% ipython --no-banner

In [1]: import numpy as np

In [2]: np.set_printoptions(precision=4, suppress=True, linewidth=200, sign=" ")

In [3]: W0 = np.loadtxt("data.csv", delimiter=",")

In [4]: print(W0)
[[-2.9232  0.1754 -0.6511]
 [-1.6645 -2.4939  0.0989]
 [ 1.3931 -0.3048  2.6394]
 [ 0.5185  2.9545  0.0489]
 [-0.3419  2.3909  1.7795]
 [-2.3552 -1.856   0.0911]
 [-1.7886 -0.9783  2.2009]
 [-1.6424  0.305   2.4919]
 [-2.2441  1.8543 -0.7249]
 [-0.061  -2.4734  1.6967]
 [-2.9084 -0.3428 -0.6509]
 [ 1.7047  1.5266  1.94  ]
 [ 2.4745  1.474  -0.839 ]
 [-0.8832 -2.8392 -0.399 ]
 [ 1.8274  0.0499 -2.3787]
 [-0.1948 -2.7541  1.1735]
 [ 1.7673  2.3949 -0.3755]
 [ 0.3515  2.9506  0.4126]
 [ 0.8355 -0.989  -2.7062]
 [-1.4094  0.9278 -2.4805]
 [ 0.1913  0.8977 -2.8561]
 [-0.1167  2.9964 -0.089 ]
 [ 2.405   1.7461 -0.4091]
 [ 0.9912 -2.7496 -0.6761]
 [-0.1478  1.8316 -2.3714]
 [ 2.5865  0.5798  1.405 ]]

In [5]: other = np.c_[W0[:, :2] @ np.array([[0, 0], [2, 1]]), np.array([0, 0, 1, 0, 3, 1, 1, 1, 1, 0, 1, 0, 2, 1, 0, 3, 0, 3, 2, 2, 1, 1, 0, 1, 3, 3])]

In [6]: print(other)
[[ 0.3508  0.1754  0.    ]
 [-4.9878 -2.4939  0.    ]
 [-0.6096 -0.3048  1.    ]
 [ 5.909   2.9545  0.    ]
 [ 4.7818  2.3909  3.    ]
 [-3.712  -1.856   1.    ]
 [-1.9566 -0.9783  1.    ]
 [ 0.61    0.305   1.    ]
 [ 3.7086  1.8543  1.    ]
 [-4.9468 -2.4734  0.    ]
 [-0.6856 -0.3428  1.    ]
 [ 3.0532  1.5266  0.    ]
 [ 2.948   1.474   2.    ]
 [-5.6784 -2.8392  1.    ]
 [ 0.0998  0.0499  0.    ]
 [-5.5082 -2.7541  3.    ]
 [ 4.7898  2.3949  0.    ]
 [ 5.9012  2.9506  3.    ]
 [-1.978  -0.989   2.    ]
 [ 1.8556  0.9278  2.    ]
 [ 1.7954  0.8977  1.    ]
 [ 5.9928  2.9964  1.    ]
 [ 3.4922  1.7461  0.    ]
 [-5.4992 -2.7496  1.    ]
 [ 3.6632  1.8316  3.    ]
 [ 1.1596  0.5798  3.    ]]

In [7]: print(np.round(np.linalg.norm(other - W0 @ np.linalg.lstsq(W0, other)[0], axis=0), 4) + 0)
[ 0.      0.      8.0376]

In [8]: print(np.linalg.norm(np.linalg.qr(W0)[0].T @ other, axis=0) ** 2 / ((other ** 2).sum(axis=0) + 1e-12))
[ 1.      1.      0.0358]

In [9]: cen = (W0 - W0.mean(axis=0)) / W0.std(axis=0)

In [10]: print(cen.std(axis=0))
[ 1.  1.  1.]

In [11]: print(np.argwhere(np.abs(cen) > 2))
[]

In [12]: b = np.linalg.lstsq(np.delete(cen, 0, axis=1), cen[:, 0])[0]

In [13]: print(b)
[ 0.2724  0.0198]

In [14]: print(round(1 - np.var(cen[:, 0] - np.delete(cen, 0, axis=1) @ b), 4))
0.0735
